% ipython --no-banner

In [1]: import numpy as np

In [2]: from numpy import linalg as LA

In [3]: np.set_printoptions(precision=1, suppress=True, linewidth=140)

In [4]: feats = np.loadtxt("arr.csv", delimiter=",")

In [5]: feats
Out[5]: 
array([[ 18.2,   8.1,  -1.4],
       [  1.9,  12.5, -15.5],
       [ 13.8,  12.7,  -7. ],
       [-10.6,   0.6,  16.9],
       [  2.5,  18.9,   6.1],
       [ -9.8,  -6.7,  16.1],
       [-12. ,  13.8,   7.9],
       [-14.7,  -1.3,  13.5],
       [  7.9,  -1. ,  18.4],
       [ 10.1, -17. ,   3.4],
       [ 15.9,  -7. ,  -9.9],
       [ -0.3, -17.6,   9.4],
       [ 19.2,   2.9,   4.6],
       [ -6. ,   4.4,  18.6],
       [ 17.9,  -5.4,   7.2],
       [ 15.7,  11.2,   5.2],
       [ 16.1,   3.6, -11.3],
       [-17.2,  -3.2,   9.7],
       [ 17.7,   1.8,  -9.2],
       [-14.3, -10.7,  -9. ],
       [ 17.5,   2. ,  -9.4],
       [ -4.3,  18.5,   6.4]])

In [6]: x0 = np.array([1, -2, 2])

In [7]: rhs = feats @ x0

In [8]: LA.lstsq(feats, rhs)[0]
Out[8]: array([ 1., -2.,  2.])

In [9]: LA.solve(feats, rhs)
LinAlgError: Last 2 dimensions of the array must be square


In [10]: np.round(LA.pinv(feats) @ feats, 1) + 0
Out[10]: 
array([[1., 0., 0.],
       [0., 1., 0.],
       [0., 0., 1.]])

In [11]: rng = np.random.default_rng(473708)

In [12]: rhs = rhs + 0.3 * rng.normal(size=22)

In [13]: rhs
Out[13]: 
array([ -1.1, -54. , -25.5,  21.8, -23.2,  35.6, -23.6,  14.8,  46.9,  51.4,   9.9,  53.6,  22.5,  22.5,  42.8,   3.5, -13.9,   8.7,  -4.9,
       -10.7,  -5.3, -28.2])

In [14]: b, *_ = LA.lstsq(feats, rhs)

In [15]: b
Out[15]: array([ 1., -2.,  2.])

In [16]: np.round(LA.norm(rhs - feats @ b), 1)
Out[16]: np.float64(1.0)

In [17]: B = feats + rng.integers(-2, 3, (22, 1)) @ rng.integers(-2, 3, (1, 3))

In [18]: B
Out[18]: 
array([[ 17.2,   8.1,  -1.4],
       [  1.9,  12.5, -15.5],
       [ 12.8,  12.7,  -7. ],
       [ -9.6,   0.6,  16.9],
       [  1.5,  18.9,   6.1],
       [ -7.8,  -6.7,  16.1],
       [-11. ,  13.8,   7.9],
       [-12.7,  -1.3,  13.5],
       [  5.9,  -1. ,  18.4],
       [ 11.1, -17. ,   3.4],
       [ 16.9,  -7. ,  -9.9],
       [  1.7, -17.6,   9.4],
       [ 18.2,   2.9,   4.6],
       [ -8. ,   4.4,  18.6],
       [ 17.9,  -5.4,   7.2],
       [ 16.7,  11.2,   5.2],
       [ 17.1,   3.6, -11.3],
       [-17.2,  -3.2,   9.7],
       [ 18.7,   1.8,  -9.2],
       [-14.3, -10.7,  -9. ],
       [ 19.5,   2. ,  -9.4],
       [ -4.3,  18.5,   6.4]])

In [19]: LA.svd(B - feats, compute_uv=False)
Out[19]: array([5.9, 0. , 0. ])

In [20]: LA.matrix_rank(B - feats, tol=1e-8)
Out[20]: np.int64(1)

In [21]: B - feats
Out[21]: 
array([[-1.,  0.,  0.],
       [ 0.,  0.,  0.],
       [-1.,  0.,  0.],
       [ 1.,  0.,  0.],
       [-1.,  0.,  0.],
       [ 2.,  0.,  0.],
       [ 1.,  0.,  0.],
       [ 2.,  0.,  0.],
       [-2.,  0.,  0.],
       [ 1.,  0.,  0.],
       [ 1.,  0.,  0.],
       [ 2.,  0.,  0.],
       [-1.,  0.,  0.],
       [-2.,  0.,  0.],
       [ 0.,  0.,  0.],
       [ 1.,  0.,  0.],
       [ 1.,  0.,  0.],
       [ 0.,  0.,  0.],
       [ 1.,  0.,  0.],
       [ 0.,  0.,  0.],
       [ 2.,  0.,  0.],
       [ 0.,  0.,  0.]])
